$ ipython --no-banner

In [1]: import numpy as np

In [2]: np.set_printoptions(suppress=True, linewidth=120)

In [3]: def tidy(a):
   ...:     return np.round(a, 2) + 0
   ...: 

In [4]: feats = np.load("out7.npy")

In [5]: print(tidy(feats))
[[-0.09  0.3   0.47  0.66  0.    0.5 ]
 [-0.46 -0.59  0.06 -0.16 -0.49  0.42]
 [ 0.32 -0.06 -0.39 -0.21  0.41  0.73]
 [-0.14  0.55 -0.61  0.08 -0.54  0.11]
 [ 0.79 -0.07  0.25 -0.08 -0.55  0.06]
 [-0.19  0.5   0.44 -0.7  -0.01  0.16]]

In [6]: vec = np.array([-1, 2, -3, 2, -2, -3])

In [7]: print(tidy(np.linalg.det(feats)))
-1.0

In [8]: print(6 - np.linalg.matrix_rank(feats - np.eye(6), tol=1e-8))
1

In [9]: print(tidy(feats.T @ (feats @ vec)))
[-1.  2. -3.  2. -2. -3.]

In [10]: print([p for p in range(1, 25) if np.allclose(np.linalg.matrix_power(feats, p), np.eye(6))])
[]

In [11]: print(tidy(np.linalg.norm(vec)), tidy(np.linalg.norm(feats @ vec)))
5.57 5.57

In [12]: print(tidy(np.linalg.inv(feats)))
[[-0.09 -0.46  0.32 -0.14  0.79 -0.19]
 [ 0.3  -0.59 -0.06  0.55 -0.07  0.5 ]
 [ 0.47  0.06 -0.39 -0.61  0.25  0.44]
 [ 0.66 -0.16 -0.21  0.08 -0.08 -0.7 ]
 [ 0.   -0.49  0.41 -0.54 -0.55 -0.01]
 [ 0.5   0.42  0.73  0.11  0.06  0.16]]

In [13]: print(tidy(np.abs(np.linalg.eigvals(feats))))
[1. 1. 1. 1. 1. 1.]

In [14]: print(tidy(np.linalg.svd(feats, compute_uv=False)))
[1. 1. 1. 1. 1. 1.]

In [15]: print(tidy(feats @ feats.T))
[[1. 0. 0. 0. 0. 0.]
 [0. 1. 0. 0. 0. 0.]
 [0. 0. 1. 0. 0. 0.]
 [0. 0. 0. 1. 0. 0.]
 [0. 0. 0. 0. 1. 0.]
 [0. 0. 0. 0. 0. 1.]]

In [16]: m1 = np.loadtxt("arr.csv", delimiter=",")

In [17]: print(m1)
[[  7.47 -15.   -10.45  -4.26   5.28 -11.2 ]
 [  3.04  -3.5   -5.     0.11  -5.65   2.45]
 [ -4.1    1.86  -4.45   5.44  -6.56   9.27]
 [  9.   -27.64 -16.28  -9.09  -1.97 -11.11]
 [  9.43 -21.94  -9.59  -7.74  -7.66  -5.57]
 [ -4.67  -7.24  -3.83   2.36   8.8   -4.73]
 [  4.61 -16.28  -7.17  -6.23   6.1  -12.43]
 [  8.79  -2.92  10.1   -6.43   7.76 -14.13]
 [  3.16   4.73   3.68  -0.59  -1.03  -1.36]
 [-11.73 -18.01 -15.51   0.93   4.04   1.42]
 [ -4.32  12.1    6.5    5.47   0.58   6.59]
 [  3.07  -5.78  -0.82  -6.31  -1.05  -3.98]]

In [18]: vec = np.array([0, 2, 1, 0, 0, 1])

In [19]: rhs = m1 @ vec

In [20]: print(tidy(np.linalg.solve(m1.T @ m1, m1.T @ rhs)))
[0. 2. 1. 0. 0. 1.]

In [21]: print(tidy(np.linalg.pinv(m1) @ m1))
[[1. 0. 0. 0. 0. 0.]
 [0. 1. 0. 0. 0. 0.]
 [0. 0. 1. 0. 0. 0.]
 [0. 0. 0. 1. 0. 0.]
 [0. 0. 0. 0. 1. 0.]
 [0. 0. 0. 0. 0. 1.]]

In [22]: print(tidy(np.linalg.lstsq(m1, rhs)[0]))
[0. 2. 1. 0. 0. 1.]

In [23]: print(tidy(rhs))
[-51.65  -9.55   8.54 -82.67 -59.04 -23.04 -52.16  -9.87  11.78 -50.11  37.29 -16.36]

In [24]: rng = np.random.default_rng(67)

In [25]: rhs = rhs + 0.3 * rng.normal(size=12)

In [26]: print(tidy(rhs))
[-51.82  -9.54   8.51 -82.78 -58.61 -22.79 -52.01  -9.67  11.45 -49.83  37.1  -16.42]

In [27]: coef, *_ = np.linalg.lstsq(m1, rhs)

In [28]: print([round(float(np.linalg.norm(np.linalg.solve(m1.T @ m1 + lam * np.eye(6), m1.T @ rhs))), 2) for lam in (0, 1, 10, 100)])
[2.44, 2.4, 2.36, 2.29]

In [29]: print(tidy(m1.T @ (rhs - m1 @ coef)))
[0. 0. 0. 0. 0. 0.]

In [30]: print(tidy(coef))
[0.   1.93 1.07 0.03 0.01 1.03]

In [31]: mat = np.load("case7.npy")

In [32]: print(mat)
[[ 0  1  3 -3  1]
 [-1  0  3  2  3]
 [-3 -3  0  3  1]
 [ 3 -2 -3  0 -1]
 [-1 -3 -1  1  0]]

In [33]: left, sv, vt = np.linalg.svd(mat)

In [34]: V = vt[:(sv > 1e-8).sum()]

In [35]: vec = mat[3] + 3 * mat[0] + rng.integers(2) * np.eye(5)[0]

In [36]: print(vec)
[ 4.  1.  6. -9.  2.]

In [37]: print(np.allclose(V.T @ V @ vec, vec))
False

In [38]: print(tidy(np.linalg.norm(vec - V.T @ V @ vec)))
0.23

In [39]: print(np.linalg.matrix_rank(np.vstack([mat, vec])))
5

In [40]: print(tidy(np.diag(V.T @ V)))
[0.95 0.97 0.66 0.91 0.51]

In [41]: F = np.load("layer4.npy")

In [42]: print(F)
[[  7.84   9.81  17.94  13.17  17.17  13.94  17.02  12.67  11.76  21.17]
 [  1.69  -2.73   7.1    4.08   3.11  12.    11.13  11.69  -2.73  13.97]
 [  3.14 -10.35   1.98  -5.94  -7.23   8.31   2.75   4.43  -2.69   7.1 ]
 [ -7.99   1.78  -5.87   5.21   0.81  -1.37   1.02   4.8  -11.77  -3.08]]

In [43]: other = np.array([[2, 0],
    ...:     [3, 0],
    ...:     [-1, -1],
    ...:     [1, -1],
    ...:     [3, -3],
    ...:     [1, 0],
    ...:     [2, 2],
    ...:     [1, 2],
    ...:     [-2, 0],
    ...:     [0, 1]])

In [44]: print(np.linalg.matrix_rank(F @ other))
2

In [45]: print(tidy(np.einsum("ik,kj->ji", F, other)))
[[128.98  52.91 -30.76  31.88]
 [ -2.07  39.1   47.11   6.79]]

In [46]: print(np.vstack([F, other.T]).shape)
(6, 10)

In [47]: print(tidy(np.einsum("ij,ij->i", F, F)))
[2178.8   694.18  362.35  303.24]

In [48]: print(tidy(np.einsum("ik,kj->ij", F, other)))
[[128.98  -2.07]
 [ 52.91  39.1 ]
 [-30.76  47.11]
 [ 31.88   6.79]]

In [49]: np.einsum("ij,ij->", F, other)
ValueError: operands could not be broadcast together with remapped shapes [original->remapped]: (4,10)->(4,10) (10,2)->(10,2) 


In [50]: print(np.linalg.matrix_rank(F, rtol=0.1))
3

In [51]: print(np.argsort(-np.linalg.norm(F, axis=0).round(6), kind="stable")[:3])
[9 6 2]

In [52]: print([round(float(x), 2) for x in np.linalg.svd(F, compute_uv=False)[:3]])
[52.04, 22.37, 18.15]

In [53]: left, sv, vt = np.linalg.svd(F)

In [54]: print(np.argmax(sv[:-1] / (sv[1:] + 1e-6)) + 1)
3

In [55]: other = left[:, :3] @ np.diag(sv[:3]) @ vt[:3]

In [56]: print(tidy(np.abs(F - other).max()))
0.21

In [57]: print(tidy(np.linalg.norm(F - other, 2)), tidy(sv[3]))
0.54 0.54

In [58]: print(np.linalg.matrix_rank(F, rtol=0.05))
3

In [59]: f, g = F[3], F[0]

In [60]: print(tidy(f @ g))
-212.5

In [61]: p = (f @ g) / (f @ f) * f

In [62]: print(np.linalg.matrix_rank(np.outer(f, g)))
1

In [63]: print(tidy(np.linalg.norm(f + g) ** 2 + np.linalg.norm(f - g) ** 2))
4964.09

In [64]: print(tidy(g - p))
[ 2.24 11.06 13.83 16.82 17.74 12.98 17.73 16.03  3.51 19.01]

In [65]: vec = np.array([0, 2, 0, 0, 0, 0, 0, 1, 3, -1])

In [66]: h = np.maximum(F @ vec, 0)

In [67]: print(np.maximum(F @ (3 * vec), 0))
[139.2   0.    0.    0. ]

In [68]: lab = rng.integers(0, 3, 8)

In [69]: J = np.triu((lab[:, None] == lab) & (rng.random((8, 8)) < 0.8), 1).astype(int)

In [70]: J += J.T

In [71]: print(J)
[[0 1 1 1 1 0 1 0]
 [1 0 1 1 1 0 0 0]
 [1 1 0 1 1 0 1 0]
 [1 1 1 0 1 0 1 0]
 [1 1 1 1 0 0 0 0]
 [0 0 0 0 0 0 0 1]
 [1 0 1 1 0 0 0 0]
 [0 0 0 0 0 1 0 0]]

In [72]: vals, V = np.linalg.eigh(J)

In [73]: vec = np.array([1, 8, 5, 1, 4, 0, 0, 0])

In [74]: print(np.abs(J).sum(axis=1).max(), tidy(np.abs(vals).max()))
5 4.43

In [75]: print((np.sign(V[:, -1].round(6)) == np.sign(V[0, -1].round(6))).astype(int))
[1 1 1 1 1 0 1 0]

In [76]: print(tidy(np.linalg.eigvalsh(J[1:, 1:])))
[-1.68 -1.   -1.   -1.    0.36  1.    3.32]

In [77]: C2 = J.T @ J

In [78]: print(tidy(np.linalg.eigvalsh(C2)[::-1]))
[19.61  3.25  1.    1.    1.    1.    1.    0.14]

In [79]: print(np.diag(C2))
[5 4 5 5 4 1 3 1]

In [80]: print(C2)
[[5 3 4 4 3 0 2 0]
 [3 4 3 3 3 0 3 0]
 [4 3 5 4 3 0 2 0]
 [4 3 4 5 3 0 2 0]
 [3 3 3 3 4 0 3 0]
 [0 0 0 0 0 1 0 0]
 [2 3 2 2 3 0 3 0]
 [0 0 0 0 0 0 0 1]]

In [81]: lab = rng.permutation(8)

In [82]: print(lab)
[1 5 0 3 4 6 7 2]

In [83]: other = J[lab][:, lab]

In [84]: print(np.allclose(other, J))
False

In [85]: print(tidy(np.sort(np.abs(np.linalg.eigvals(other)))))
[0.38 1.   1.   1.   1.   1.   1.8  4.43]

In [86]: print(other)
[[0 0 1 1 1 0 0 1]
 [0 0 0 0 0 0 1 0]
 [1 0 0 1 1 1 0 1]
 [1 0 1 0 1 1 0 1]
 [1 0 1 1 0 0 0 1]
 [0 0 1 1 0 0 0 1]
 [0 1 0 0 0 0 0 0]
 [1 0 1 1 1 1 0 0]]
